$ ipython --no-banner

In [1]: import numpy as np

In [2]: np.set_printoptions(suppress=True, linewidth=200)

In [3]: rnd = lambda a: np.round(a, 2) + 0

In [4]: m1 = np.load("block0.npy")

In [5]: m1
Out[5]: 
array([[ 2,  5,  0,  4,  1,  3,  0],
       [16, 16, 10, 11,  6, 14, 14],
       [ 0,  0,  0,  0,  0,  0,  0],
       [ 8, 11,  6, 11,  5, 12, 10],
       [ 2,  4,  3,  4,  0,  3,  3],
       [ 1,  4,  3,  2,  1,  5,  2],
       [ 6,  8,  4,  9,  3,  7,  5],
       [ 9,  7,  6,  5,  2,  4,  8],
       [ 3,  8,  6,  6,  1,  8,  5],
       [ 0,  0,  0,  0,  0,  0,  0],
       [ 0,  0,  0,  0,  0,  0,  0],
       [ 4,  3,  4,  5,  2,  4,  5],
       [ 7,  7,  3,  9,  4,  7,  8],
       [ 2,  5,  0,  4,  1,  3,  0],
       [ 5,  4,  2,  0,  0,  0,  3],
       [ 5,  3,  0,  5,  4,  4,  5]])

In [6]: D = np.linalg.norm(m1[:, None] - m1[None], axis=-1)

In [7]: np.linalg.matrix_rank(D ** 2)
Out[7]: np.int64(9)

In [8]: D[4].round(6).argsort(kind="stable")[:4]
Out[8]: array([ 4,  5, 11,  0])

In [9]: np.flatnonzero(D[4] < D.mean() / 2)
Out[9]: array([ 0,  4,  5, 11, 13])

In [10]: D.shape
Out[10]: (16, 16)

In [11]: rnd(D[:5, :5])
Out[11]: 
array([[ 0.  , 28.43,  7.42, 18.81,  4.47],
       [28.43,  0.  , 34.07, 11.22, 26.76],
       [ 7.42, 34.07,  0.  , 24.72,  7.94],
       [18.81, 11.22, 24.72,  0.  , 17.26],
       [ 4.47, 26.76,  7.94, 17.26,  0.  ]])

In [12]: rnd(D[4])
Out[12]: array([ 4.47, 26.76,  7.94, 17.26,  0.  ,  3.32,  9.33,  9.9 ,  7.75,  7.94,  7.94,  4.  , 10.77,  4.47,  5.92,  6.4 ])

In [13]: q, r_ = np.linalg.qr(m1)

In [14]: rnd(np.abs(np.diag(r_)))
Out[14]: array([23.96,  8.78,  5.63,  7.04,  2.43,  0.88,  2.35])

In [15]: q.shape, r_.shape
Out[15]: ((16, 7), (7, 7))

In [16]: rnd(abs(r_[0, 0])), rnd(np.linalg.norm(m1[:, 0]))
Out[16]: (np.float64(23.96), np.float64(23.96))

In [17]: rnd(q.T @ q)
Out[17]: 
array([[1., 0., 0., 0., 0., 0., 0.],
       [0., 1., 0., 0., 0., 0., 0.],
       [0., 0., 1., 0., 0., 0., 0.],
       [0., 0., 0., 1., 0., 0., 0.],
       [0., 0., 0., 0., 1., 0., 0.],
       [0., 0., 0., 0., 0., 1., 0.],
       [0., 0., 0., 0., 0., 0., 1.]])
